$ python -q
>>> import numpy as np
>>> np.set_printoptions(precision=2, suppress=True, linewidth=100, legacy="1.25")
>>> def tidy(a):
...     return np.round(a, 2) + 0
... 
>>> J = np.load("out5.npy")
>>> print(J)
[[-1.  0. -2. -2. -2.  0.  0.]
 [ 0. -1.  0.  0.  0. -2. -2.]
 [-2.  0. -1. -2. -2.  0.  0.]
 [-2.  0. -2. -1. -2.  0.  0.]
 [-2.  0. -2. -2. -1.  0.  0.]
 [ 0. -2.  0.  0.  0. -1. -2.]
 [ 0. -2.  0.  0.  0. -2. -1.]]
>>> evals, V = np.linalg.eigh(J)
>>> x = np.array([4, 0, 1, 1, -5, 7, 6])
>>> print(x @ J @ x)
-212.0
>>> print(tidy(V * np.abs(evals) @ V.T))
[[2.5  0.   1.5  1.5  1.5  0.   0.  ]
 [0.   2.33 0.   0.   0.   1.33 1.33]
 [1.5  0.   2.5  1.5  1.5  0.   0.  ]
 [1.5  0.   1.5  2.5  1.5  0.   0.  ]
 [1.5  0.   1.5  1.5  2.5  0.   0.  ]
 [0.   1.33 0.   0.   0.   2.33 1.33]
 [0.   1.33 0.   0.   0.   1.33 2.33]]
>>> print(np.abs(J).sum(axis=1).max(), tidy(np.abs(evals).max()))
7.0 7.0
>>> print(tidy(x @ J @ x / (x @ x)), tidy(evals[0]), evals[-1])
-1.66 -7.0 1.0
>>> print(tidy(V * np.maximum(evals, 0) @ V.T))
[[ 0.75  0.   -0.25 -0.25 -0.25  0.    0.  ]
 [ 0.    0.67  0.    0.    0.   -0.33 -0.33]
 [-0.25  0.    0.75 -0.25 -0.25  0.    0.  ]
 [-0.25  0.   -0.25  0.75 -0.25  0.    0.  ]
 [-0.25  0.   -0.25 -0.25  0.75  0.    0.  ]
 [ 0.   -0.33  0.    0.    0.    0.67 -0.33]
 [ 0.   -0.33  0.    0.    0.   -0.33  0.67]]
>>> U, s, VT = np.linalg.svd(J, full_matrices=False)
>>> print(tidy(s / s[0]))
[1.   0.71 0.14 0.14 0.14 0.14 0.14]
>>> print(tidy(np.sqrt((s ** 2).sum())), tidy(np.linalg.norm(J)))
8.89 8.89
>>> print(tidy(s))
[7. 5. 1. 1. 1. 1. 1.]
>>> Q, r_ = np.linalg.qr(J)
>>> print(tidy(abs(r_[0, 0])), tidy(np.linalg.norm(J[:, 0])))
3.61 3.61
>>> print(tidy(np.abs(np.diag(r_))))
[3.61 3.   1.39 1.22 1.15 1.37 1.21]
>>> print(np.allclose(r_.T @ r_, J.T @ J))
True
>>> print(Q.shape, r_.shape)
(7, 7) (7, 7)
>>> print(tidy(Q.T @ Q))
[[1. 0. 0. 0. 0. 0. 0.]
 [0. 1. 0. 0. 0. 0. 0.]
 [0. 0. 1. 0. 0. 0. 0.]
 [0. 0. 0. 1. 0. 0. 0.]
 [0. 0. 0. 0. 1. 0. 0.]
 [0. 0. 0. 0. 0. 1. 0.]
 [0. 0. 0. 0. 0. 0. 1.]]
>>> print(tidy(r_))
[[ 3.61  0.    3.33  3.33  3.33  0.    0.  ]
 [ 0.    3.    0.    0.    0.    2.67  2.67]
 [ 0.    0.   -1.39 -0.67 -0.67  0.    0.  ]
 [ 0.    0.    0.   -1.22 -0.39  0.    0.  ]
 [ 0.    0.    0.    0.    1.15  0.    0.  ]
 [ 0.    0.    0.    0.    0.   -1.37 -0.65]
 [ 0.    0.    0.    0.    0.    0.    1.21]]
>>> print(tidy(Q @ r_))
[[-1.  0. -2. -2. -2.  0.  0.]
 [ 0. -1.  0.  0.  0. -2. -2.]
 [-2.  0. -1. -2. -2.  0.  0.]
 [-2.  0. -2. -1. -2.  0.  0.]
 [-2.  0. -2. -2. -1.  0.  0.]
 [ 0. -2.  0.  0.  0. -1. -2.]
 [ 0. -2.  0.  0.  0. -2. -1.]]
>>> print((np.linalg.matrix_power((J != 0) + (J.T != 0) + np.eye(7), 7) > 0).astype(int))
[[1 0 1 1 1 0 0]
 [0 1 0 0 0 1 1]
 [1 0 1 1 1 0 0]
 [1 0 1 1 1 0 0]
 [1 0 1 1 1 0 0]
 [0 1 0 0 0 1 1]
 [0 1 0 0 0 1 1]]
>>> print(J @ J)
[[13.  0. 12. 12. 12.  0.  0.]
 [ 0.  9.  0.  0.  0.  8.  8.]
 [12.  0. 13. 12. 12.  0.  0.]
 [12.  0. 12. 13. 12.  0.  0.]
 [12.  0. 12. 12. 13.  0.  0.]
 [ 0.  8.  0.  0.  0.  9.  8.]
 [ 0.  8.  0.  0.  0.  8.  9.]]
>>> s = 3 * 0.7 ** np.arange(6)
>>> Q, _ = np.linalg.qr(np.array([[-0.1, -0.5, -0.9, 0.9, -1.0, 0.5],
...     [1.5, -0.5, 0.4, -1.1, -1.1, -0.1],
...     [0.9, 0.1, -0.4, 0.1, -2.1, 0.0],
...     [-0.7, 0.7, -0.1, 0.0, 1.2, 1.4],
...     [0.4, -1.5, -0.2, 0.1, -0.7, 0.7],
...     [0.3, -0.6, -0.9, 0.2, -0.8, 0.0]]))
>>> rng = np.random.default_rng(3808)
>>> data = rng.normal(size=(32, 6)) * s @ Q
>>> print(tidy(data))
[[ 4.52  1.85  1.63 -1.86  1.34 -1.17]
 [-0.59 -0.55  1.55 -0.71 -1.44  0.75]
 [-0.95 -1.77 -0.56  0.83  2.12 -1.43]
 [-3.68 -2.31 -1.9   1.75  0.45 -0.58]
 [ 2.18 -1.15 -2.68  1.77  2.93 -2.84]
 [-1.22  0.06  0.35 -0.23  2.62  0.15]
 [ 0.93 -1.05  0.3  -0.69 -0.31  0.67]
 [-0.15  0.15  2.13  0.04 -0.83  0.52]
 [ 0.16 -2.96 -5.47  3.31  2.9  -4.21]
 [-2.24 -1.93  1.08 -0.92  1.91 -0.6 ]
 [ 2.08  4.62  5.   -3.41 -2.91  2.42]
 [ 1.6   1.03  2.17 -1.49 -1.43  2.04]
 [ 0.62  0.93  0.17  0.37 -2.01  0.55]
 [ 3.6   0.3  -0.15 -0.56  2.45 -2.65]
 [ 3.82  3.    2.69 -1.43 -1.99  0.48]
 [ 0.23 -2.05 -0.73  2.28  3.2  -0.5 ]
 [-1.22 -1.55 -6.29  3.4   0.69 -1.25]
 [ 0.14  0.65 -1.12  0.15 -0.06 -0.54]
 [-3.34 -1.22 -1.44  1.13 -2.56  0.92]
 [-1.52 -1.37 -4.8   3.33  1.79 -1.29]
 [ 1.62  1.89 -0.9  -0.25 -1.15  0.5 ]
 [ 1.88  2.01  2.63 -0.96 -1.54  2.84]
 [ 1.05  1.73  0.18  0.   -2.11  1.12]
 [ 1.4   2.4   1.78 -1.18 -3.67  1.73]
 [ 3.38  0.27  1.51 -1.89 -0.13  0.67]
 [ 0.81  0.69  0.68 -1.17  0.95  0.27]
 [-2.02 -1.02  2.11 -1.62  1.61  0.76]
 [ 1.78  2.69  2.67 -1.74 -1.43  1.32]
 [ 0.58 -3.17  1.42  0.63  2.24  0.5 ]
 [ 2.12  1.4   0.83  0.68 -0.26 -0.11]
 [ 1.58 -0.2  -0.17 -0.48  1.66 -0.88]
 [-1.62 -2.02 -0.66  0.07  3.48 -1.38]]
>>> Xc = data - data.mean(axis=0)
>>> U, s, VT = np.linalg.svd(Xc, full_matrices=False)
>>> print(tidy(VT[0] * np.sign(VT[0, np.abs(VT[0]).argmax()])))
[ 0.3   0.43  0.57 -0.38 -0.38  0.31]
>>> print(np.abs(U[:, 0]).argmax())
10
>>> print((np.sign(U[:, 0]) == np.sign(U[0, 0])).astype(int))
[1 1 0 0 0 0 1 1 0 0 1 1 1 0 1 0 0 0 0 0 1 1 1 1 1 1 1 1 0 1 0 0]
>>> print(tidy(Xc.mean(axis=0)))
[0. 0. 0. 0. 0. 0.]
>>> print(tidy((s ** 2).sum() ** 2 / (s ** 4).sum()))
2.18
>>> print(tidy(s ** 2 / (s ** 2).sum()))
[0.64 0.17 0.13 0.03 0.02 0.01]
>>> print(np.linalg.matrix_rank(Xc))
6
>>> M2 = np.array([[5, 1, 4, 0]])
>>> m1 = M2.T @ M2
>>> print(m1)
[[25  5 20  0]
 [ 5  1  4  0]
 [20  4 16  0]
 [ 0  0  0  0]]
>>> idx = rng.permutation(7)
>>> print(idx)
[5 2 4 1 0 3 6]
>>> M2 = J[idx][:, idx]
>>> print(np.allclose(M2, J))
False
>>> F = np.load("case4.npy")
>>> print(tidy(F))
[[ 0.67  0.23 -0.16  0.09  0.1   0.16 -0.07 -0.25  0.06 -0.16]
 [ 0.23  0.83  0.16 -0.08 -0.1  -0.1   0.04  0.15 -0.05  0.08]
 [-0.16  0.16  0.47  0.26  0.24  0.02  0.15  0.14  0.09  0.16]
 [ 0.09 -0.08  0.26  0.81  0.   -0.18 -0.13 -0.15 -0.02  0.  ]
 [ 0.1  -0.1   0.24  0.    0.68  0.27  0.06  0.15 -0.1  -0.18]
 [ 0.16 -0.1   0.02 -0.18  0.27  0.49 -0.1  -0.09  0.06  0.29]
 [-0.07  0.04  0.15 -0.13  0.06 -0.1   0.85 -0.26  0.02 -0.06]
 [-0.25  0.15  0.14 -0.15  0.15 -0.09 -0.26  0.51  0.06 -0.15]
 [ 0.06 -0.05  0.09 -0.02 -0.1   0.06  0.02  0.06  0.96 -0.04]
 [-0.16  0.08  0.16  0.   -0.18  0.29 -0.06 -0.15 -0.04  0.72]]
>>> U, s, VT = np.linalg.svd(F)
>>> print(np.argmax(s[:-1] / (s[1:] + 1e-6)) + 1)
7
>>> M2 = U[:, :7] @ np.diag(s[:7]) @ VT[:7]
>>> print(tidy(np.linalg.norm(F - M2, 2)), tidy(s[7]))
0.0 0.0
>>> print(np.linalg.matrix_rank(F, rtol=0.05))
7
>>> print(tidy(np.abs(F - M2).max()))
0.0
>>> print(np.linalg.matrix_rank(M2))
7
>>> print(tidy(M2))
[[ 0.67  0.23 -0.16  0.09  0.1   0.16 -0.07 -0.25  0.06 -0.16]
 [ 0.23  0.83  0.16 -0.08 -0.1  -0.1   0.04  0.15 -0.05  0.08]
 [-0.16  0.16  0.47  0.26  0.24  0.02  0.15  0.14  0.09  0.16]
 [ 0.09 -0.08  0.26  0.81  0.   -0.18 -0.13 -0.15 -0.02  0.  ]
 [ 0.1  -0.1   0.24  0.    0.68  0.27  0.06  0.15 -0.1  -0.18]
 [ 0.16 -0.1   0.02 -0.18  0.27  0.49 -0.1  -0.09  0.06  0.29]
 [-0.07  0.04  0.15 -0.13  0.06 -0.1   0.85 -0.26  0.02 -0.06]
 [-0.25  0.15  0.14 -0.15  0.15 -0.09 -0.26  0.51  0.06 -0.15]
 [ 0.06 -0.05  0.09 -0.02 -0.1   0.06  0.02  0.06  0.96 -0.04]
 [-0.16  0.08  0.16  0.   -0.18  0.29 -0.06 -0.15 -0.04  0.72]]
>>> evals, V = np.linalg.eigh(F)
>>> x = np.array([-1, 0, 1, -3, -3, 2, 3, -3, 2, 2])
>>> print(tidy(x @ F @ x))
44.97
>>> M2 = F + rng.integers(-2, 3, (10, 7)) @ rng.integers(-2, 3, (7, 10))
>>> print(tidy(M2))
[[  4.67   7.23  -4.16   5.09  -5.9    0.16   2.93   7.75   7.06  -1.16]
 [  1.23  -6.17  -1.84   0.92   3.9  -10.1   -4.96  -5.85   1.95   0.08]
 [ -3.16  -3.84   4.47  -4.74   6.24  -1.98   2.15  -1.86   1.09  -0.84]
 [ -3.91   3.92   2.26   2.81   5.   -12.18  -0.13  -0.15  -4.02   9.  ]
 [  6.1  -12.1   -4.76  -2.     3.68   5.27  -2.94  -1.85   1.9   -7.18]
 [ -1.84   1.9   -2.98  -3.18  -5.73   4.49  -5.1  -10.09   4.06  -7.71]
 [  5.93 -12.96  -2.85  11.87  -6.94   0.9    0.85   1.74  -6.98  -6.06]
 [ -2.25  -1.85   6.14   8.85 -14.85   1.91  -0.26  -3.49  -3.94  -5.15]
 [ -1.94   0.95  -0.91   7.98   0.9   -9.94   6.02   6.06  -4.04   1.96]
 [  1.84  -8.92   0.16   3.     4.82  -6.71  -1.06  -0.15  -3.04   2.72]]
>>> print(np.abs(M2 - F).sum(axis=1))
[45. 38. 30. 42. 47. 47. 57. 49. 42. 32.]
>>> print(tidy(np.linalg.svd(M2 - F, compute_uv=False)))
[30.33 27.05 25.36 17.98 13.1   7.19  5.98  0.    0.    0.  ]
>>> r = np.linalg.matrix_rank(F)
>>> print(r)
7
>>> ns = np.linalg.svd(F)[2][r:].T
>>> print([int(np.linalg.matrix_rank(F[:i])) for i in range(1, len(F) + 1)])
[1, 2, 3, 4, 5, 6, 7, 7, 7, 7]
>>> print(ns.shape)
(10, 3)
>>> x = np.array([5, 2, -4, 3, -4, 3, -2, 2, 5, -2])
>>> print(tidy(F @ x))
[ 5.04  1.86 -2.35  1.02 -2.55  0.14 -3.83 -0.71  5.34 -1.49]
>>> print(tidy(F @ F @ x))
[ 5.04  1.86 -2.35  1.02 -2.55  0.14 -3.83 -0.71  5.34 -1.49]
>>> print(tidy((x - F @ x) @ (F @ x)))
0.0
>>> E = rng.normal(size=(17, 4)) + 10 * np.array([1, 1, 1, -2])
>>> print(tidy(E))
[[ 11.2   10.36  10.1  -21.25]
 [ 10.66  10.66  11.12 -20.39]
 [ 10.    11.77   9.41 -19.88]
 [  9.18   9.54   9.41 -19.77]
 [ 10.2    9.03  11.39 -19.33]
 [  9.56  11.33  10.59 -18.69]
 [  8.94  11.06   9.23 -21.63]
 [ 11.08  11.26  10.14 -20.5 ]
 [  8.97  10.06   8.86 -19.69]
 [ 11.02  10.32  11.03 -19.13]
 [ 10.09  10.09  10.07 -21.7 ]
 [ 11.06   8.98  10.88 -19.25]
 [  8.34  10.66  11.39 -19.25]
 [  9.9    9.49  10.03 -21.65]
 [ 10.3   10.75  10.77 -19.13]
 [  9.54  10.35   9.6  -20.1 ]
 [ 10.18   7.24   8.61 -21.03]]
>>> Xc = E - E.mean(axis=0)
>>> V = np.linalg.svd(Xc)[2][:1]
>>> M2 = Xc - Xc @ V.T @ V
>>> print(np.linalg.norm(M2, axis=1).round(6).argmax())
6
>>> print(tidy(np.diag(V.T @ V)))
[0.   0.37 0.25 0.38]
>>> print(tidy(M2.std(axis=0)))
[0.82 0.77 0.6  0.63]
>>> print(tidy(np.cov(Xc @ V.T, rowvar=False)))
1.5
>>> arr = np.array([[-2.0, 5.0, 5.0, 2.0, 1.0, 7.0],
...     [0.0, 7.0, 8.0, -8.0, 7.0, -3.0],
...     [0.0, 2.0, 3.0, 1.0, 6.0, -6.0],
...     [0.0, -5.0, 2.0, 9.0, 2.0, -8.0],
...     [0.0, -6.0, -4.0, -2.0, 2.0, 3.0],
...     [0.0, -2.0, -7.0, -8.0, -6.0, -3.0]])
>>> print(arr - arr[0])
[[  0.   0.   0.   0.   0.   0.]
 [  2.   2.   3. -10.   6. -10.]
 [  2.  -3.  -2.  -1.   5. -13.]
 [  2. -10.  -3.   7.   1. -15.]
 [  2. -11.  -9.  -4.   1.  -4.]
 [  2.  -7. -12. -10.  -7. -10.]]
>>> print(tidy(arr.mean(axis=0)))
[-0.33  0.17  1.17 -1.    2.   -1.67]
>>> print(arr.sum(axis=1))
[ 18.  11.   6.   0.  -7. -26.]
>>> print(np.unravel_index(np.abs(arr).argmax(), arr.shape))
(3, 3)
>>> M2 = arr + rng.integers(-2, 3, (6, 4)) @ rng.integers(-2, 3, (4, 6))
>>> print(M2)
[[ -4.  11.   9.   1.  -5.   4.]
 [  6.   5.   2. -12.  17.  -3.]
 [  6.   4.   9.   1.   8.   4.]
 [ -1. -12.  -5.  10.   7. -10.]
 [ -1. -13.  -7.   0.   5.   4.]
 [  1.   5.   0.  -9. -11.  -1.]]
>>> print(np.linalg.matrix_rank(M2 - arr, tol=1e-8))
4
>>> print(M2 - arr)
[[-2.  6.  4. -1. -6. -3.]
 [ 6. -2. -6. -4. 10.  0.]
 [ 6.  2.  6.  0.  2. 10.]
 [-1. -7. -7.  1.  5. -2.]
 [-1. -7. -3.  2.  3.  1.]
 [ 1.  7.  7. -1. -5.  2.]]
>>> idx = rng.permutation(6)
>>> print(idx)
[0 2 4 3 1 5]
>>> M2 = arr[idx][:, idx]
>>> print(np.allclose(M2, arr))
False
>>> print(tidy(np.linalg.det(M2)), tidy(np.linalg.det(arr[idx])))
-86146.0 -86146.0
>>> print(np.diag(M2))
[-2.  3.  2.  9.  7. -3.]
>>> print(tidy(np.sort(np.abs(np.linalg.eigvals(M2)))))
[ 2.    2.34  9.76 10.93 10.93 15.78]
>>> feats = np.array([[0, -2, -2, 1, 0, 1, 0, 2, -2, -1, -2],
...     [1, 2, 1, 2, 0, 0, 1, 1, 0, -2, 2],
...     [-1, -1, 1, -1, -2, 0, 1, 2, 0, 1, 0],
...     [-2, -2, 0, 0, 1, -1, -2, 1, -1, 0, 2],
...     [2, -1, 0, -1, 1, 1, 0, 1, 2, 2, -1],
...     [-2, -2, 1, 0, 2, 1, 0, -2, 1, -2, -1],
...     [-1, -1, 1, -1, 1, -1, 2, -1, 1, -2, 2],
...     [2, -1, 0, -1, 0, 2, 2, 1, -1, 0, -2],
...     [-2, 0, 1, 0, -2, -2, 0, 2, -2, 2, -2],
...     [-2, 0, -1, -2, -1, -2, 0, 2, -1, 1, 1],
...     [-2, 1, 0, 0, -1, -1, -2, 1, -2, -2, 2]])
>>> print(feats)
[[ 0 -2 -2  1  0  1  0  2 -2 -1 -2]
 [ 1  2  1  2  0  0  1  1  0 -2  2]
 [-1 -1  1 -1 -2  0  1  2  0  1  0]
 [-2 -2  0  0  1 -1 -2  1 -1  0  2]
 [ 2 -1  0 -1  1  1  0  1  2  2 -1]
 [-2 -2  1  0  2  1  0 -2  1 -2 -1]
 [-1 -1  1 -1  1 -1  2 -1  1 -2  2]
 [ 2 -1  0 -1  0  2  2  1 -1  0 -2]
 [-2  0  1  0 -2 -2  0  2 -2  2 -2]
 [-2  0 -1 -2 -1 -2  0  2 -1  1  1]
 [-2  1  0  0 -1 -1 -2  1 -2 -2  2]]
>>> print(np.allclose(feats @ feats.T, feats.T @ feats))
False
>>> print(feats @ feats)
[[ 10 -10  -4  -2  14  12   2 -13   7  -1  -8]
 [ -2  -3   4   6   1   2  -1   6  -6 -12   8]
 [ -3   0   2  -7  -5  -1   8  -1  -3  -1  -1]
 [  4   4  -2  -6  -3   2  -8   0   0   8   0]
 [ -3  -9  -4  -6  -3   0   5   9  -5   8 -16]
 [ -1  -4   7  -3   3   0  -3  -9  13  11  -5]
 [ -2   3   6  -2  -4  -4   0  -2   3   0   4]
 [  3 -13  -2  -3   9   9  11  -7   6  -6 -10]
 [  7   5  -1  -7  -4   0   9   0   2   5   6]
 [  9  13  -1  -4  -5   0   5  -2  -1   0   4]
 [  9  12   2   6  -1   6  -5  -5   0  -6   8]]
>>> print(np.allclose(feats, feats.T))
False
>>> print((feats + feats.T) / 2)
[[ 0.  -0.5 -1.5 -0.5  1.  -0.5 -0.5  2.  -2.  -1.5 -2. ]
 [-0.5  2.   0.   0.  -0.5 -1.   0.   0.   0.  -1.   1.5]
 [-1.5  0.   1.  -0.5 -1.   0.5  1.   1.   0.5  0.   0. ]
 [-0.5  0.  -0.5  0.   0.  -0.5 -1.5  0.  -0.5 -1.   1. ]
 [ 1.  -0.5 -1.   0.   1.   1.5  0.5  0.5  0.   0.5 -1. ]
 [-0.5 -1.   0.5 -0.5  1.5  1.  -0.5  0.  -0.5 -2.  -1. ]
 [-0.5  0.   1.  -1.5  0.5 -0.5  2.   0.5  0.5 -1.   0. ]
 [ 2.   0.   1.   0.   0.5  0.   0.5  1.   0.5  1.  -0.5]
 [-2.   0.   0.5 -0.5  0.  -0.5  0.5  0.5 -2.   0.5 -2. ]
 [-1.5 -1.   0.  -1.   0.5 -2.  -1.   1.   0.5  1.  -0.5]
 [-2.   1.5  0.   1.  -1.  -1.   0.  -0.5 -2.  -0.5  2. ]]
>>> feats.inv()
Traceback (most recent call last):
  File "<python-input-104>", line 1, in <module>
    feats.inv()
    ^^^^^^^^^
AttributeError: 'numpy.ndarray' object has no attribute 'inv'
>>> print(np.linalg.matrix_power(feats, 4))
[[  -5 -151  -40 -218   10  -73    3  -39  171  503 -328]
 [ -65 -135   18   32   68   84 -106  -61   46   -2 -122]
 [-106   48   95   73  -42  -99    6   -1   -2 -109  119]
 [ 109   23  -22   62   95   78   55  -71   19 -100   40]
 [-105 -155  -31  -96   53  -97  178  -47  111   60 -192]
 [  80  239  -38 -203 -224 -132  195   81  -67  191   81]
 [  15  144   33   37  -83  -22   34   32  -88 -129  188]
 [-131 -164   25 -212  -43 -161   42  -26  186  434 -269]
 [ 142   97   79   73   66   81   50 -154   68 -180  165]
 [  79  -16   85  148  133  113  -47  -99   14 -253  179]
 [  94  -49   52   89  128  165 -174  -93   29  -67   78]]
